% python3 -q
>>> import numpy as np
>>> from numpy import linalg as LA
>>> np.set_printoptions(precision=2, suppress=True, linewidth=140)
>>> def rd(a):
...     return np.round(a, 2) + 0
... 
>>> E = np.array([[-2, 4, -1, 1], [-1, -12, 2, -3], [3, 8, 3, 2], [-1, 8, -3, 2]])
>>> E
array([[ -2,   4,  -1,   1],
       [ -1, -12,   2,  -3],
       [  3,   8,   3,   2],
       [ -1,   8,  -3,   2]])
>>> # null space of dimension 1
>>> r = LA.matrix_rank(E)
>>> r
np.int64(3)
>>> ns = LA.svd(E)[2][r:].T
>>> print([int(LA.matrix_rank(np.delete(E, i, axis=0))) for i in range(4)])
[3, 3, 3, 3]
>>> rd(ns[:, 0] / ns[np.abs(ns[:, 0]).round(6).argmax(), 0])
array([ 0.  , -0.25,  0.  ,  1.  ])
>>> LA.matrix_rank(E.T @ E), LA.matrix_rank(E @ E.T)
(np.int64(3), np.int64(3))
>>> E.sum(axis=0)
array([-1,  8,  1,  2])
>>> rd(LA.norm(E))
np.float64(18.55)
>>> np.abs(E).max()
np.int64(12)
>>> np.unravel_index(np.abs(E).argmax(), E.shape)
(np.int64(1), np.int64(1))
>>> x0 = np.array([-5, 2, -2, -1])
>>> LA.norm(E @ x0) <= LA.norm(E, 2) * LA.norm(x0) + 1e-9
np.True_
>>> E * x0
array([[ 10,   8,   2,  -1],
       [  5, -24,  -4,   3],
       [-15,  16,  -6,  -2],
       [  5,  16,   6,  -2]])
>>> print(E @ np.eye(4)[1])
[  4. -12.   8.   8.]
>>> np.einsum("ij,j->i", E, x0)
array([ 19, -20,  -7,  25])
>>> (E * x0).sum(axis=1)
array([ 19, -20,  -7,  25])
>>> np.sign((E @ x0).round(6))
array([ 1, -1, -1,  1])
>>> LA.matrix_rank(E, rtol=0.1)
np.int64(2)
>>> rd(LA.norm(E, 2) / LA.norm(E))
np.float64(0.95)
>>> np.argsort(-LA.norm(E, axis=0).round(6), kind="stable")[:3]
array([1, 2, 3])
>>> LA.cond(E) > 100
np.True_
>>> np.allclose(E[:-1].T @ LA.lstsq(E[:-1].T, E[-1])[0], E[-1])
True
>>> np.unique(E.round(6), axis=0).shape
(4, 4)
>>> rd(E @ LA.pinv(E) @ E)
array([[ -2.,   4.,  -1.,   1.],
       [ -1., -12.,   2.,  -3.],
       [  3.,   8.,   3.,   2.],
       [ -1.,   8.,  -3.,   2.]])
>>> LA.lstsq(E[:-1].T, E[-1])[2]
np.int32(3)
>>> mat = np.loadtxt("w.csv", delimiter=",")
>>> mat
array([[2.05, 4.  , 0.  , 4.  , 2.  , 2.  , 1.  ],
       [2.  , 0.05, 4.  , 3.  , 5.  , 5.  , 8.  ],
       [9.  , 1.  , 2.05, 5.  , 9.  , 5.  , 6.  ],
       [2.  , 3.  , 2.  , 1.05, 9.  , 3.  , 7.  ],
       [4.  , 5.  , 9.  , 8.  , 8.05, 8.  , 6.  ],
       [9.  , 9.  , 0.  , 4.  , 1.  , 3.05, 7.  ],
       [2.  , 4.  , 0.  , 4.  , 2.  , 2.  , 1.05]])
>>> U, sigma, VT = LA.svd(mat, full_matrices=False)
>>> rd(U.T @ mat @ VT.T)
array([[31.47,  0.  ,  0.  ,  0.  ,  0.  ,  0.  ,  0.  ],
       [ 0.  , 11.11,  0.  ,  0.  ,  0.  ,  0.  ,  0.  ],
       [ 0.  ,  0.  ,  7.71,  0.  ,  0.  ,  0.  ,  0.  ],
       [ 0.  ,  0.  ,  0.  ,  5.55,  0.  ,  0.  ,  0.  ],
       [ 0.  ,  0.  ,  0.  ,  0.  ,  4.68,  0.  ,  0.  ],
       [ 0.  ,  0.  ,  0.  ,  0.  ,  0.  ,  2.36,  0.  ],
       [ 0.  ,  0.  ,  0.  ,  0.  ,  0.  ,  0.  ,  0.01]])
>>> np.allclose(U * sigma @ VT, mat)
True
>>> rd(sigma)
array([31.47, 11.11,  7.71,  5.55,  4.68,  2.36,  0.01])
>>> rd(np.sqrt((sigma ** 2).sum())), rd(LA.norm(mat))
(np.float64(35.1), np.float64(35.1))
>>> U, sigma, VT = LA.svd(mat)
>>> np.argmax(sigma[:-1] / (sigma[1:] + 1e-6)) + 1
np.int64(6)
>>> print(rd(sigma))
[31.47 11.11  7.71  5.55  4.68  2.36  0.01]
>>> Y = U[:, :6] @ np.diag(sigma[:6]) @ VT[:6]
>>> print(rd(Y))
[[2.05 4.   0.   4.   2.   2.   1.  ]
 [2.   0.05 4.   3.   5.   5.   8.  ]
 [9.   1.   2.05 5.   9.   5.   6.  ]
 [2.   3.   2.   1.05 9.   3.   7.  ]
 [4.   5.   9.   8.   8.05 8.   6.  ]
 [9.   9.   0.   4.   1.   3.05 7.  ]
 [2.   4.   0.   4.   2.   2.   1.05]]
>>> np.abs(np.diag(LA.qr(Y)[1])) > 1e-9
array([ True,  True,  True,  True,  True,  True, False])
>>> np.allclose(Y[:-1].T @ LA.lstsq(Y[:-1].T, Y[-1])[0], Y[-1])
True
>>> np.unique(Y.round(6), axis=0).shape
(7, 7)
>>> LA.lstsq(Y[:-1].T, Y[-1])[2]
np.int32(6)
>>> rng = np.random.default_rng(698)
>>> Y = mat + rng.integers(-2, 3, (7, 6)) @ rng.integers(-2, 3, (6, 7))
>>> rd(Y)
array([[-1.95,  1.  , -5.  , -2.  , -2.  , 10.  ,  7.  ],
       [-1.  ,  2.05,  5.  ,  0.  ,  0.  ,  8.  , 10.  ],
       [10.  ,  5.  ,  5.05,  3.  ,  8.  ,  9.  ,  4.  ],
       [ 1.  , -5.  , -4.  ,  6.05, 10.  , -1.  ,  8.  ],
       [ 6.  , -1.  ,  3.  ,  2.  , 14.05, 16.  ,  8.  ],
       [13.  , 14.  ,  4.  ,  1.  ,  5.  ,  7.05,  4.  ],
       [ 5.  ,  2.  ,  0.  ,  8.  ,  7.  , -3.  , -1.95]])
>>> print(rd(Y - mat))
[[-4. -3. -5. -6. -4.  8.  6.]
 [-3.  2.  1. -3. -5.  3.  2.]
 [ 1.  4.  3. -2. -1.  4. -2.]
 [-1. -8. -6.  5.  1. -4.  1.]
 [ 2. -6. -6. -6.  6.  8.  2.]
 [ 4.  5.  4. -3.  4.  4. -3.]
 [ 3. -2.  0.  4.  5. -5. -3.]]
>>> LA.matrix_rank(Y - mat, tol=1e-8)
np.int64(6)
